>>> import numpy as np
>>> np.set_printoptions(precision=1, suppress=True, linewidth=140)
>>> E = np.load("sample14.npy")
>>> print(E)
[[-6 -8  9 12]
 [ 2  0 -3  0]
 [-3 -4  9 12]
 [ 1  0 -3  0]]
>>> U, sig, vt = np.linalg.svd(E, full_matrices=False)
>>> print(np.abs(vt[0]))
[0.3 0.4 0.5 0.7]
>>> print(np.cumsum(sig ** 2) / np.sum(sig ** 2))
[1. 1. 1. 1.]
>>> print((sig > 1e-8).sum())
4
>>> r0 = np.array([3, 2, -3, 0])
>>> M2 = E + np.outer(r0, np.eye(4)[3])
>>> print(round(float(np.linalg.det(M2) / np.linalg.det(E)), 1), round(1 + np.linalg.solve(E, r0)[3], 1))
-0.2 -0.2
>>> x = np.array([0, -2, 2, 1])
>>> print(E * x)
[[ 0 16 18 12]
 [ 0  0 -6  0]
 [ 0  8 18 12]
 [ 0  0 -6  0]]
>>> print(E @ x)
[46 -6 38 -6]
>>> print(np.einsum("ij,j->i", E, x))
[46 -6 38 -6]
>>> print(np.linalg.norm(E @ x) <= np.linalg.norm(E, 2) * np.linalg.norm(x) + 1e-9)
True
>>> print(np.sort(np.abs(np.linalg.eigvals(E))))
[2.6 2.6 4.6 4.6]
>>> print(E @ E)
[[  5  12  15  36]
 [ -3  -4  -9 -12]
 [ -5 -12  30  72]
 [  3   4 -18 -24]]
>>> m1 = np.load("block15.npy")
>>> print(m1)
[[ 1  0  0]
 [ 0 -2  0]
 [ 0  0  1]]
>>> vals, vecs = np.linalg.eigvalsh(m1)
Traceback (most recent call last):
  File "<python-input-20>", line 1, in <module>
    vals, vecs = np.linalg.eigvalsh(m1)
    ^^^^^^^^^^
ValueError: too many values to unpack (expected 2)
>>> vals, vecs = np.linalg.eigh(m1)
>>> print(vals.sum(), np.trace(m1))
0.0 0
>>> print(np.linalg.eigvalsh(m1 @ m1))
[1. 1. 4.]
>>> print(np.linalg.eigvalsh(m1 + -1 * np.eye(3)))
[-3.  0.  0.]
>>> M2 = np.array([[-3, 0, 0, 0, -3, -2, -1, 2, -2],
...     [3, 1, 2, 1, -3, -2, -1, 0, 3],
...     [-1, 3, -1, 1, 0, -1, 3, -2, 2],
...     [2, 1, 1, -2, 1, 3, 1, 1, -2],
...     [0, 2, 0, 2, -1, -2, 0, 0, 3],
...     [-3, 1, 0, -1, 2, 2, -2, 0, 0],
...     [-2, 1, 3, 2, 3, 2, -3, -2, 2],
...     [-2, -3, 2, -2, 2, -3, 2, 0, 3],
...     [-3, -2, -1, 3, -1, -2, -1, 2, -2]])
>>> A = M2 + M2.T
>>> print(A)
[[-6  3 -1  2 -3 -5 -3  0 -5]
 [ 3  2  5  2 -1 -1  0 -3  1]
 [-1  5 -2  2  0 -1  6  0  1]
 [ 2  2  2 -4  3  2  3 -1  1]
 [-3 -1  0  3 -2  0  3  2  2]
 [-5 -1 -1  2  0  4  0 -3 -2]
 [-3  0  6  3  3  0 -6  0  1]
 [ 0 -3  0 -1  2 -3  0  0  5]
 [-5  1  1  1  2 -2  1  5 -4]]
>>> vals, vecs = np.linalg.eigh(A)
>>> x = np.array([1, 2, 2, 0, -2, 1, -2, -1, -2])
>>> print(np.linalg.eigvalsh(A[1:, 1:]))
[-11.7  -8.2  -7.1  -3.3  -2.1   4.    8.    8.4]
>>> print(x @ A @ x)
70
>>> q, Rm = np.linalg.qr(A)
>>> print(np.abs(np.diag(Rm)))
[10.9  7.3  8.4  5.2  4.3  7.   6.9  5.2  3.6]
>>> print(np.allclose(Rm.T @ Rm, A.T @ A))
True
>>> print(round(float(abs(Rm[0, 0])), 1), round(float(np.linalg.norm(A[:, 0])), 1))
10.9 10.9
>>> print(np.round(q @ Rm, 1) + 0)
[[-6.  3. -1.  2. -3. -5. -3.  0. -5.]
 [ 3.  2.  5.  2. -1. -1.  0. -3.  1.]
 [-1.  5. -2.  2.  0. -1.  6.  0.  1.]
 [ 2.  2.  2. -4.  3.  2.  3. -1.  1.]
 [-3. -1.  0.  3. -2.  0.  3.  2.  2.]
 [-5. -1. -1.  2.  0.  4.  0. -3. -2.]
 [-3.  0.  6.  3.  3.  0. -6.  0.  1.]
 [ 0. -3.  0. -1.  2. -3.  0.  0.  5.]
 [-5.  1.  1.  1.  2. -2.  1.  5. -4.]]
>>> print(np.round(q.T @ q, 1) + 0)
[[1. 0. 0. 0. 0. 0. 0. 0. 0.]
 [0. 1. 0. 0. 0. 0. 0. 0. 0.]
 [0. 0. 1. 0. 0. 0. 0. 0. 0.]
 [0. 0. 0. 1. 0. 0. 0. 0. 0.]
 [0. 0. 0. 0. 1. 0. 0. 0. 0.]
 [0. 0. 0. 0. 0. 1. 0. 0. 0.]
 [0. 0. 0. 0. 0. 0. 1. 0. 0.]
 [0. 0. 0. 0. 0. 0. 0. 1. 0.]
 [0. 0. 0. 0. 0. 0. 0. 0. 1.]]
>>> print(np.trace(q @ q.T))
9.0
>>> print(q.shape, Rm.shape)
(9, 9) (9, 9)
